% ipython --no-banner

In [1]: import numpy as np

In [2]: np.set_printoptions(suppress=True, linewidth=160)

In [3]: def rnd(a):
   ...:     return np.round(a, 3) + 0
   ...: 

In [4]: data = np.load("arr.npy")

In [5]: data
Out[5]: 
array([[-0.343,  4.278, -1.661,  1.631],
       [-0.429,  6.511, -2.716,  3.072],
       [ 0.004, -6.341,  2.941, -3.164]])

In [6]: B = np.array([[-2, -3, 2], [1, 1, 3]])

In [7]: Z = np.kron(B, data)

In [8]: rnd(np.linalg.norm(Z, 2)), rnd(np.linalg.norm(B, 2) * np.linalg.norm(data, 2))
Out[8]: (np.float64(49.328), np.float64(49.328))

In [9]: Z.shape
Out[9]: (6, 12)

In [10]: A = np.load("block12.npy")

In [11]: A
Out[11]: 
array([[ 2.,  1., -3.,  0.],
       [-1.,  1., -2.,  3.],
       [ 0.,  0.,  1., -3.],
       [ 0.,  0., -1., -2.]])

In [12]: u = np.array([0, 1, 1])

In [13]: np.correlate(A[3], A[0], "full")
Out[13]: array([ 0.,  0.,  0.,  3.,  5., -4., -4.])

In [14]: np.polyval(u, A[3])
Out[14]: array([ 1.,  1.,  0., -1.])

In [15]: np.cross(A[3, :3], A[0, :3])
Out[15]: array([ 1., -2.,  0.])

In [16]: np.array([np.convolve(row, u, "same") for row in A])
Out[16]: 
array([[ 2.,  3., -2., -3.],
       [-1.,  0., -1.,  1.],
       [ 0.,  0.,  1., -2.],
       [ 0.,  0., -1., -3.]])

In [17]: np.convolve(A[3], u)
Out[17]: array([ 0.,  0.,  0., -1., -3., -2.])

In [18]: K = np.load("out8.npy")

In [19]: K
Out[19]: 
array([[0, 0, 0, 2],
       [0, 0, 2, 0],
       [0, 2, 0, 0],
       [2, 0, 0, 0]])

In [20]: vec = np.array([2, 3, -2, 0])

In [21]: y = K @ vec

In [22]: y
Out[22]: array([ 0, -4,  6,  4])

In [23]: rnd(np.linalg.solve(K, y + K[:, 3]))
Out[23]: array([ 2.,  3., -2.,  1.])

In [24]: ev, vecs = np.linalg.eig(K)

In [25]: rnd(ev)
Out[25]: array([ 2., -2.,  2., -2.])

In [26]: rnd(np.sort(np.linalg.eigvals(K @ K)))
Out[26]: array([4., 4., 4., 4.])

In [27]: rnd(K @ vecs[:, 0] - ev[0] * vecs[:, 0])
Out[27]: array([0., 0., 0., 0.])

In [28]: rnd(np.sort(np.linalg.eigvals(K.T)))
Out[28]: array([-2., -2.,  2.,  2.])

In [29]: K @ K
Out[29]: 
array([[4, 0, 0, 0],
       [0, 4, 0, 0],
       [0, 0, 4, 0],
       [0, 0, 0, 4]])

In [30]: rnd(np.linalg.det(K))
Out[30]: np.float64(16.0)

In [31]: np.trace(K)
Out[31]: np.int64(0)

In [32]: np.allclose(K, K.T)
Out[32]: True

In [33]: (K + K.T) / 2
Out[33]: 
array([[0., 0., 0., 2.],
       [0., 0., 2., 0.],
       [0., 2., 0., 0.],
       [2., 0., 0., 0.]])

In [34]: np.linalg.matrix_power(K, 2)
Out[34]: 
array([[4, 0, 0, 0],
       [0, 4, 0, 0],
       [0, 0, 4, 0],
       [0, 0, 0, 4]])

In [35]: np.allclose(K @ K.T, K.T @ K)
Out[35]: True

In [36]: u = np.array([-1, 2, -3, 1]) + 0.5

In [37]: m1 = np.outer(u, u) / (u @ u)

In [38]: rnd(m1)
Out[38]: 
array([[ 0.017, -0.083,  0.083, -0.05 ],
       [-0.083,  0.417, -0.417,  0.25 ],
       [ 0.083, -0.417,  0.417, -0.25 ],
       [-0.05 ,  0.25 , -0.25 ,  0.15 ]])

In [39]: # a projection of rank 1

In [40]: Uu, sv, Vh = np.linalg.svd(m1)

In [41]: rnd(sv)
Out[41]: array([1., 0., 0., 0.])

In [42]: np.argmax(sv[:-1] / (sv[1:] + 1e-6)) + 1
Out[42]: np.int64(1)

In [43]: B = Uu[:, :1] @ np.diag(sv[:1]) @ Vh[:1]

In [44]: rnd(np.abs(m1 - B).max())
Out[44]: np.float64(0.0)

In [45]: np.unique(m1.round(6), axis=0).shape
Out[45]: (4, 4)

In [46]: np.abs(np.diag(np.linalg.qr(m1)[1])) > 1e-9
Out[46]: array([ True, False, False, False])

In [47]: np.linalg.inv(m1)
LinAlgError: Singular matrix


In [48]: rnd(np.trace(np.linalg.pinv(m1) @ m1))
Out[48]: np.float64(1.0)

In [49]: Uu, sv, Vh = np.linalg.svd(m1)

In [50]: vecs = Vh[:(sv > 1e-8).sum()]

In [51]: rng = np.random.default_rng(907884)

In [52]: vec = m1[1] + 5 * m1[3] + rng.integers(2) * np.eye(4)[2]

In [53]: rnd(vec)
Out[53]: array([-0.333,  1.667, -1.667,  1.   ])

In [54]: rnd(np.linalg.norm(vec - vecs.T @ vecs @ vec))
Out[54]: np.float64(0.0)

In [55]: np.allclose(m1, m1.T)
Out[55]: True

In [56]: rnd((m1 + m1.T) / 2)
Out[56]: 
array([[ 0.017, -0.083,  0.083, -0.05 ],
       [-0.083,  0.417, -0.417,  0.25 ],
       [ 0.083, -0.417,  0.417, -0.25 ],
       [-0.05 ,  0.25 , -0.25 ,  0.15 ]])

In [57]: rnd(np.abs(np.linalg.eigvals(m1)).max())
Out[57]: np.float64(1.0)

In [58]: rnd(m1 @ m1)
Out[58]: 
array([[ 0.017, -0.083,  0.083, -0.05 ],
       [-0.083,  0.417, -0.417,  0.25 ],
       [ 0.083, -0.417,  0.417, -0.25 ],
       [-0.05 ,  0.25 , -0.25 ,  0.15 ]])

In [59]: M = np.loadtxt("dump.csv", delimiter=",")

In [60]: rnd(M)
Out[60]: 
array([[0.481, 0.096, 0.096, 0.481],
       [0.096, 0.019, 0.019, 0.096],
       [0.096, 0.019, 0.019, 0.096],
       [0.481, 0.096, 0.096, 0.481]])

In [61]: # rows 1 and 2 are equal

In [62]: np.argsort(-np.linalg.norm(M, axis=0).round(6), kind="stable")[:3]
Out[62]: array([0, 3, 1])

In [63]: [round(float(x), 3) for x in np.linalg.svd(M, compute_uv=False)[:3]]
Out[63]: [1.0, 0.0, 0.0]

In [64]: rnd(np.linalg.norm(M, 2) / np.linalg.norm(M))
Out[64]: np.float64(1.0)

In [65]: np.linalg.matrix_rank(M, rtol=0.1)
Out[65]: np.int64(1)

In [66]: vec = np.array([2, 3, 0, -8])

In [67]: rnd((vec - M @ vec) @ (M @ vec))
Out[67]: np.float64(0.0)

In [68]: rnd(M @ vec)
Out[68]: array([-2.596, -0.519, -0.519, -2.596])

In [69]: rnd(M @ M @ vec)
Out[69]: array([-2.596, -0.519, -0.519, -2.596])

In [70]: np.abs(np.diag(np.linalg.qr(M)[1])) > 1e-9
Out[70]: array([ True, False, False, False])

In [71]: rnd(np.trace(np.linalg.pinv(M) @ M))
Out[71]: np.float64(1.0)

In [72]: rnd(M @ np.linalg.pinv(M) @ M)
Out[72]: 
array([[0.481, 0.096, 0.096, 0.481],
       [0.096, 0.019, 0.019, 0.096],
       [0.096, 0.019, 0.019, 0.096],
       [0.481, 0.096, 0.096, 0.481]])

In [73]: np.linalg.lstsq(M[:-1].T, M[-1])[2]
Out[73]: np.int32(1)

In [74]: np.allclose(M[:-1].T @ np.linalg.lstsq(M[:-1].T, M[-1])[0], M[-1])
Out[74]: True

In [75]: Uu, sv, Vh = np.linalg.svd(M)

In [76]: vecs = Vh[:(sv > 1e-8).sum()]

In [77]: vec = M[0] + 3 * M[3] + rng.integers(2) * np.eye(4)[1]

In [78]: rnd(vec)
Out[78]: array([1.923, 1.385, 0.385, 1.923])

In [79]: np.linalg.matrix_rank(np.vstack([M, vec]))
Out[79]: np.int64(2)

In [80]: rnd(np.diag(vecs.T @ vecs))
Out[80]: array([0.481, 0.019, 0.019, 0.481])
